>>> import numpy as np
>>> from numpy import linalg as LA
>>> np.set_printoptions(suppress=True, linewidth=100)
>>> J = np.load("layer4.npy")
>>> print(J)
[[ -6.265 -24.676  27.677 -17.28    8.879  11.459]
 [ -6.465 -24.299  25.693 -18.268   7.187  11.788]
 [ -5.666 -23.696  24.867 -19.587   7.242  12.42 ]
 [ -5.293 -22.546  25.371 -18.344   6.518  12.063]
 [ -6.845 -24.639  25.4   -18.216   6.705  10.746]
 [ -5.23  -25.922  26.971 -18.263   6.886  10.637]
 [ -5.494 -24.584  24.821 -18.657   6.585  11.863]
 [ 16.311  21.848  17.802 -27.195  -4.603  15.542]
 [ -6.957 -24.626  24.328 -16.773   8.253  10.749]
 [ -7.208 -22.371  25.036 -19.042   7.926  14.2  ]
 [ 14.141  20.467  18.029 -28.46   -2.759  17.95 ]
 [ 15.658  22.682  18.528 -27.848  -3.975  16.338]
 [ -6.581 -22.704  26.1   -19.112   8.756  11.348]
 [ -6.333 -22.466  24.561 -18.019   7.63   11.44 ]]
>>> print(np.abs(J).max())
28.46
>>> print(np.round(J.mean(axis=0), 3))
[ -1.588 -14.109  23.942 -20.362   5.088  12.753]
>>> print(J.shape)
(14, 6)
>>> print(np.unravel_index(np.abs(J).argmax(), J.shape))
(np.int64(10), np.int64(3))
>>> print(np.round(LA.svd(J, compute_uv=False), 3))
[142.625  75.245   4.519   3.289   1.707   1.292]
>>> B = np.c_[J[:, :5] @ np.array([[4, 5, 3, 5, 2],
...     [3, 5, 5, 2, 5],
...     [5, 1, 4, 5, 2],
...     [3, 5, 2, 4, 0],
...     [4, 2, 0, 3, 0]]), np.array([0, 2, 0, -3, -2, -3, -1, 2, 1, 1, 0, 0, -2, -3])]
>>> print(B.round(3))
[[  22.973 -195.67   -66.027   15.225  -80.556    0.   ]
 [   3.652 -205.093  -74.654   -3.969  -83.039    2.   ]
 [   0.79  -205.394  -75.184   -8.009  -80.078    0.   ]
 [   9.085 -192.508  -63.813    1.476  -72.574   -3.   ]
 [  -2.125 -209.69   -78.562   -9.252  -86.085   -2.   ]
 [   8.924 -206.332  -73.942    4.467  -86.128   -3.   ]
 [  -1.254 -205.684  -77.432   -7.406  -84.266   -1.   ]
 [ 119.801   63.416  174.991   91.672  177.466    2.   ]
 [   2.627 -200.946  -80.235   -4.73   -88.388    1.   ]
 [   3.813 -202.217  -71.419   -7.992  -76.199    1.   ]
 [ 111.694   43.251  159.954   79.667  166.675    0.   ]
 [ 123.874   63.038  178.8     92.977  181.782    0.   ]
 [  13.752 -198.373  -67.087    2.007  -74.482   -2.   ]
 [   6.538 -194.269  -69.123   -2.978  -75.874   -3.   ]]
>>> print(np.round(LA.norm(LA.qr(J)[0].T @ B, axis=0) ** 2 / ((B ** 2).sum(axis=0) + 1e-12), 3))
[1.    1.    1.    1.    1.    0.345]
>>> print(np.round(LA.norm(B - J @ LA.lstsq(J, B)[0], axis=0), 3) + 0)
[0.   0.   0.   0.   0.   5.49]
>>> print(LA.matrix_rank(np.c_[J, B]))
7
>>> print(np.round(LA.lstsq(J, B[:, 0])[0], 3) + 0)
[4. 3. 5. 3. 4. 0.]
>>> Ac = J - J.mean(axis=0)
>>> left, sig, VT = LA.svd(Ac, full_matrices=False)
>>> print(np.abs(VT[0]).argmax())
1
>>> print(np.round(Ac.mean(axis=0), 3) + 0)
[0. 0. 0. 0. 0. 0.]
>>> print(np.round(np.abs(VT[-1]), 3))
[0.657 0.226 0.35  0.003 0.619 0.107]
>>> print(LA.matrix_rank(Ac))
6
>>> print(np.abs(left[:, 0]).argmax())
11
>>> print(round((sig ** 2).sum() ** 2 / (sig ** 4).sum(), 3))
1.014
